% python3 -q
>>> import numpy as np
>>> np.set_printoptions(suppress=True, linewidth=160)
>>> mat = np.load("x.npy")
>>> print(mat)
[[ 0 -1  0  0  2]
 [ 0  0  0  1  0]
 [ 0  0 -3  0  0]
 [ 0  0  0  0  0]
 [ 0  0  0  2 -2]
 [ 0  0  0  0  1]]
>>> Uu, sig, Vh = np.linalg.svd(mat)
>>> vecs = Vh[:(sig > 1e-8).sum()]
>>> rng = np.random.default_rng(97)
>>> x0 = mat[2] + -2 * mat[3] + rng.integers(2) * np.eye(5)[4]
>>> print(x0)
[ 0.  0. -3.  0.  0.]
>>> print(np.allclose(vecs.T @ vecs @ x0, x0))
True
>>> print(np.linalg.matrix_rank(np.vstack([mat, x0])))
4
>>> print(np.round(np.linalg.norm(mat), 2))
4.9
>>> print(mat.sum(axis=1))
[ 1  1 -3  0  0  1]
>>> print(np.abs(mat).max())
3
>>> print(mat.sum(axis=0))
[ 0 -1 -3  3  1]
>>> print(np.round(np.linalg.svd(mat, compute_uv=False), 2))
[3.43 3.   1.73 0.51 0.  ]
>>> K = np.array([[6.0, 0.0, 0.0, 0.0],
...     [0.0, 6.0, 0.0, 5.0],
...     [0.0, 0.0, 6.0, 0.0],
...     [0.0, 5.0, 0.0, 6.0]])
>>> low = np.linalg.cholesky(K)
>>> print(round(np.prod(np.diag(low)) ** 2, 2), round(np.linalg.det(K), 2))
396.0 396.0
>>> print(np.round(K / np.sqrt(np.outer(np.diag(K), np.diag(K))), 2))
[[1.   0.   0.   0.  ]
 [0.   1.   0.   0.83]
 [0.   0.   1.   0.  ]
 [0.   0.83 0.   1.  ]]
>>> B = np.array([[0, 6], [-1, -3]])
>>> basis = np.kron(B, K)
>>> print(basis)
[[  0.   0.   0.   0.  36.   0.   0.   0.]
 [  0.   0.   0.   0.   0.  36.   0.  30.]
 [  0.   0.   0.   0.   0.   0.  36.   0.]
 [  0.   0.   0.   0.   0.  30.   0.  36.]
 [ -6.  -0.  -0.  -0. -18.  -0.  -0.  -0.]
 [ -0.  -6.  -0.  -5.  -0. -18.  -0. -15.]
 [ -0.  -0.  -6.  -0.  -0.  -0. -18.  -0.]
 [ -0.  -5.  -0.  -6.  -0. -15.  -0. -18.]]
>>> print(round(np.linalg.norm(basis, 2), 2), round(float(np.linalg.norm(B, 2) * np.linalg.norm(K, 2)), 2))
73.96 73.96
>>> W0 = np.array([[0, 0, 0], [0, 0, 1], [0, 1, 0]])
>>> print(W0)
[[0 0 0]
 [0 0 1]
 [0 1 0]]
>>> print((W0 != 0).astype(int))
[[0 0 0]
 [0 0 1]
 [0 1 0]]
>>> print(W0 @ W0)
[[0 0 0]
 [0 1 0]
 [0 0 1]]
>>> print(np.round(np.linalg.det(W0), 2))
0.0
>>> print(round(np.linalg.eigvalsh(W0).min(), 2))
-1.0
>>> print(np.kron(np.eye(2, dtype=int), W0))
[[0 0 0 0 0 0]
 [0 0 1 0 0 0]
 [0 1 0 0 0 0]
 [0 0 0 0 0 0]
 [0 0 0 0 0 1]
 [0 0 0 0 1 0]]
>>> print(np.einsum("ii->", W0))
0
>>> print(round(np.linalg.det(W0[::-1]), 2))
0.0
>>> Uu, sig, Vh = np.linalg.svd(W0)
>>> vecs = Vh[:(sig > 1e-8).sum()]
>>> x0 = W0[2] + 5 * W0[0] + rng.integers(2) * np.eye(3)[2]
>>> print(x0)
[0. 1. 1.]
>>> print(np.round(np.linalg.norm(x0 - vecs.T @ vecs @ x0), 2))
0.0
>>> print(vecs.T @ vecs)
[[0. 0. 0.]
 [0. 1. 0.]
 [0. 0. 1.]]
>>> feats = np.load("dump.npy")
>>> print(feats.round(2))
[[-0.31 -0.21  0.93]
 [ 0.62 -0.79  0.03]
 [ 0.72  0.58  0.37]]
>>> q = feats.astype(float).copy()
>>> for j in range(3):
...     q[:, j] -= q[:, :j] @ (q[:, :j].T @ q[:, j])
...     q[:, j] /= np.linalg.norm(q[:, j])
... 
>>> print(q.round(2))
[[-0.31 -0.21  0.93]
 [ 0.62 -0.79  0.03]
 [ 0.72  0.58  0.37]]
>>> print(np.round(q.T @ q, 2) + 0)
[[1. 0. 0.]
 [0. 1. 0.]
 [0. 0. 1.]]
>>> w1 = np.array([[2, 4, 3, 2, 2], [0, 1, 4, 0, 2], [4, 1, 4, 5, 0]])
>>> b = np.array([2, -1, 0, 2, 0])
>>> act = np.maximum(W0 @ w1 + b, 0)
>>> print(np.round((act > 0).mean(axis=0), 2))
[1.   0.   0.67 1.   0.33]
>>> print(np.linalg.matrix_rank(act))
3
>>> basis = np.array([[0, 0], [2, 0], [2, 1], [0, 0], [0, 0]])
>>> print((act @ basis).round(6).argmax(axis=1))
[0 0 0]
>>> print(np.round(np.sort(np.abs(np.linalg.eigvals(feats))), 2))
[1. 1. 1.]
>>> print(round(np.linalg.det(feats), 2))
1.0
>>> print(np.round((feats + feats.T) / 2, 2))
[[-0.31  0.2   0.82]
 [ 0.2  -0.79  0.31]
 [ 0.82  0.31  0.37]]
>>> print(np.allclose(feats @ feats.T, feats.T @ feats))
True
>>> print(round(np.abs(np.linalg.eigvals(feats)).max(), 2))
1.0
>>> print(np.allclose(feats, feats.T))
False
>>> lab = rng.permutation(3)
>>> print(lab)
[1 2 0]
>>> B = feats[lab][:, lab]
>>> print(np.round(np.sort(np.abs(np.linalg.eigvals(B))), 2))
[1. 1. 1.]
>>> print(np.round(np.diag(B), 2))
[-0.79  0.37 -0.31]
>>> print(np.round(np.trace(B), 2))
-0.72
>>> theta = np.radians(60)
>>> Rm = np.eye(3)
>>> Rm[2, 2] = Rm[1, 1] = np.cos(theta)
>>> Rm[2, 1], Rm[1, 2] = -np.sin(theta), np.sin(theta)
>>> print(Rm.round(2))
[[ 1.    0.    0.  ]
 [ 0.    0.5   0.87]
 [ 0.   -0.87  0.5 ]]
>>> B = feats @ Rm.T
>>> print(np.round(np.abs(B - feats).max(axis=0), 2))
[0.   0.91 0.69]
>>> print(B.round(2))
[[-0.31  0.7   0.65]
 [ 0.62 -0.37  0.69]
 [ 0.72  0.61 -0.32]]
>>> print(np.allclose(np.linalg.norm(feats, axis=1), np.linalg.norm(B, axis=1)))
True
>>> print(np.allclose(feats @ feats.T, B @ B.T))
True
>>> print(np.round(np.linalg.svd(feats, compute_uv=False), 2), np.round(np.linalg.svd(B, compute_uv=False), 2))
[1. 1. 1.] [1. 1. 1.]
>>> J = np.load("a.npy")
>>> print(J)
[[ -6.49  11.47  -0.94  -3.34 -13.27  -4.51  -4.21]
 [  0.1   -2.1   -8.84  -2.81   0.04 -14.88   9.38]
 [ -9.53  -6.33   7.1    6.24  -0.01  13.4    0.22]
 [-15.21   1.07  -2.85   4.76  -9.5   -6.03  -3.18]
 [ -0.25   5.02 -15.34   3.6    0.99 -10.95  -2.38]
 [ -0.85   4.26   3.8   -3.92 -15.02  -6.04   9.46]
 [-12.69  -2.6   10.66   1.31  -6.58  -8.53   0.9 ]
 [ -0.55  -0.44  -9.06 -10.99   3.59   6.66  11.81]
 [  3.5    2.01 -15.12  -0.72   4.42  -9.79  -6.27]
 [ -7.67  -5.68  -7.62  -7.27   2.78   6.46  12.18]
 [ -7.37  -5.93   0.64  -1.73 -15.96  -4.25   5.87]
 [ -5.7   -6.09   1.38  11.81  12.75   0.67  -5.1 ]
 [-16.18  -3.84  -1.59   9.81  -2.75   3.54   2.13]
 [  9.69   5.92   6.22  10.39   8.69   0.65   6.97]
 [  2.1   -3.37  17.14  -5.71   7.26  -1.92  -1.24]
 [  2.26   1.33  -0.34   0.63  -7.22  16.99   7.21]
 [ -1.52   9.29  -2.02   9.76 -12.83  -5.99  -3.4 ]
 [-12.05   4.07  -5.2   10.17  -5.36   2.6   -8.51]
 [-10.03  -9.63  -8.58  -7.13   2.19  -8.73  -1.07]
 [  4.32  -5.16  10.66   5.31  -6.34  -4.79  12.23]
 [-14.45  -2.81   1.55  -4.39  -1.38   5.4   11.42]
 [  5.5    4.11 -11.81  -2.9   -8.84 -10.46   4.17]
 [ -7.59   5.03   5.93 -10.56  11.31   6.35  -1.45]
 [ -5.9   -3.81  -3.96  -3.93  -3.52  -8.41 -15.37]
 [  4.02  -1.87  -6.72  10.51  -9.8   10.5   -4.3 ]
 [ -2.34  -3.58  12.76   4.24 -10.04  -7.02  -7.13]]
>>> x0 = np.array([2, 1, 0, 4, 1, 5, 5])
>>> y = J @ x0
>>> print(np.round(np.linalg.pinv(J) @ J, 2) + 0)
[[1. 0. 0. 0. 0. 0. 0.]
 [0. 1. 0. 0. 0. 0. 0.]
 [0. 0. 1. 0. 0. 0. 0.]
 [0. 0. 0. 1. 0. 0. 0.]
 [0. 0. 0. 0. 1. 0. 0.]
 [0. 0. 0. 0. 0. 1. 0.]
 [0. 0. 0. 0. 0. 0. 1.]]
>>> print(np.round(np.linalg.lstsq(J, y)[0], 2) + 0)
[2. 1. 0. 4. 1. 5. 5.]
>>> y = y + 0.3 * rng.normal(size=26)
>>> print(y.round(2))
[ -71.87  -40.9    67.28  -66.14  -46.89  -11.44  -67.17   50.04  -69.43   45.74  -35.61   19.83   28.73  113.87  -30.53  122.11  -14.56  -14.25 -105.16
   55.75   33.84  -36.5   -17.22 -153.97   69.21  -71.93]
>>> b, *_ = np.linalg.lstsq(J, y)
>>> print(b.round())
[2. 1. 0. 4. 1. 5. 5.]
>>> print([round(float(np.linalg.norm(np.linalg.solve(J.T @ J + lam * np.eye(7), J.T @ y))), 2) for lam in (0, 1, 10, 100)])
[8.49, 8.48, 8.42, 7.89]
>>> print(np.round(J.T @ (y - J @ b), 2) + 0)
[0. 0. 0. 0. 0. 0. 0.]
>>> A = np.load("w.npy")
>>> print(A)
[[ 0  0 -1]
 [ 0  1  0]
 [-1  0  0]]
>>> print(np.round(np.sort(np.linalg.eigvals(A).real), 2))
[-1.  1.  1.]
>>> print(A @ A)
[[1 0 0]
 [0 1 0]
 [0 0 1]]
>>> print((np.linalg.matrix_power((A != 0) + (A.T != 0) + np.eye(3), 3) > 0).astype(int))
[[1 0 1]
 [0 1 0]
 [1 0 1]]
>>> w, vecs = np.linalg.eigh(A)
>>> x0 = np.array([0, 0, 1])
>>> print(np.round(vecs * np.abs(w) @ vecs.T, 2) + 0)
[[1. 0. 0.]
 [0. 1. 0.]
 [0. 0. 1.]]
>>> print(np.round(np.linalg.eigvalsh(A[1:, 1:]), 2))
[0. 1.]
>>> print(x0 @ A @ x0 / (x0 @ x0), w[0], w[-1])
0.0 -1.0 1.0
>>> print(np.abs(A).sum(axis=1).max(), np.abs(w).max())
1 1.0
>>> print(np.round(np.linalg.eigvalsh(A).min(), 2))
-1.0
>>> print(np.all(np.linalg.eigvalsh(A) > 0))
False
>>> u = np.array([-7, 4])
>>> print(np.cross(A[1, :3], A[2, :3]))
[0 0 1]
>>> B = np.array([[1, 0, 2], [0, 0, 3], [2, 0, 2]])
>>> basis = np.array([[-2, 0, 2, -1, 1],
...     [-2, 0, 2, 2, -2],
...     [0, 0, -2, 0, 0],
...     [-2, -2, -1, -1, 2],
...     [0, -1, 1, -1, -2]])
>>> F = np.block([[B, np.zeros((3, 5))], [np.zeros((5, 3)), basis]])
>>> print(F)
[[ 1.  0.  2.  0.  0.  0.  0.  0.]
 [ 0.  0.  3.  0.  0.  0.  0.  0.]
 [ 2.  0.  2.  0.  0.  0.  0.  0.]
 [ 0.  0.  0. -2.  0.  2. -1.  1.]
 [ 0.  0.  0. -2.  0.  2.  2. -2.]
 [ 0.  0.  0.  0.  0. -2.  0.  0.]
 [ 0.  0.  0. -2. -2. -1. -1.  2.]
 [ 0.  0.  0.  0. -1.  1. -1. -2.]]
>>> print(F.sum(axis=0))
[ 3.  0.  7. -6. -3.  2. -1. -1.]
>>> print(np.abs(F).max())
3.0
>>> print(np.round(F.mean(axis=0), 2))
[ 0.38  0.    0.88 -0.75 -0.38  0.25 -0.12 -0.12]
>>> print(np.unravel_index(np.abs(F).argmax(), F.shape))
(np.int64(1), np.int64(2))
>>> B = J / np.sqrt((J ** 2).mean(axis=1, keepdims=True))
>>> print(np.linalg.matrix_rank(J - J.mean(axis=1, keepdims=True)))
6
>>> B = np.array([[-3, 3], [2, -3], [0, 0], [1, -2], [-1, 1], [-2, 0], [1, -2], [2, 3]])
>>> print(np.einsum("ik,kj->ji", F, B))
[[-3.  0. -6. -5. -8.  4.  5. -6.]
 [ 3.  0.  6.  9. -6.  0. 10. -5.]]
>>> print(np.linalg.matrix_rank(np.vstack([F, B.T])))
8
>>> print(B.T @ F.T)
[[-3.  0. -6. -5. -8.  4.  5. -6.]
 [ 3.  0.  6.  9. -6.  0. 10. -5.]]
>>> print(np.vstack([F, B.T]).shape)
(10, 8)
>>> print(np.einsum("ij->j", F))
[ 3.  0.  7. -6. -3.  2. -1. -1.]
>>> print(F @ B)
[[-3.  3.]
 [ 0.  0.]
 [-6.  6.]
 [-5.  9.]
 [-8. -6.]
 [ 4.  0.]
 [ 5. 10.]
 [-6. -5.]]
>>> print(np.einsum("ik,kj->ij", F, B))
[[-3.  3.]
 [ 0.  0.]
 [-6.  6.]
 [-5.  9.]
 [-8. -6.]
 [ 4.  0.]
 [ 5. 10.]
 [-6. -5.]]
>>> arr = np.loadtxt("block5.csv", delimiter=",")
>>> print(arr)
[[ 2.  0.  0.  0.  0.  0.  0.  0.  0.]
 [ 0.  0.  0.  0.  0.  0.  0.  0.  0.]
 [ 0.  0.  3.  0.  0.  0.  0.  0.  0.]
 [ 0.  0.  0.  2.  0.  0.  0.  0.  0.]
 [ 0.  0.  0.  0.  1.  0.  0.  0.  0.]
 [ 0.  0.  0.  0.  0.  3.  0.  0.  0.]
 [ 0.  0.  0.  0.  0.  0. -1.  0.  0.]
 [ 0.  0.  0.  0.  0.  0.  0. -2.  0.]
 [ 0.  0.  0.  0.  0.  0.  0.  0. -2.]]
>>> rank = np.linalg.matrix_rank(arr)
>>> print(rank)
8
>>> ns = np.linalg.svd(arr)[2][rank:].T
>>> print(np.linalg.matrix_rank(arr.T @ arr), np.linalg.matrix_rank(arr @ arr.T))
8 8
>>> print(ns.shape)
(9, 1)
>>> print(np.allclose(arr @ ns, 0))
True
>>> print(ns[:, 0] / ns[np.abs(ns[:, 0]).round(6).argmax(), 0])
[0. 1. 0. 0. 0. 0. 0. 0. 0.]
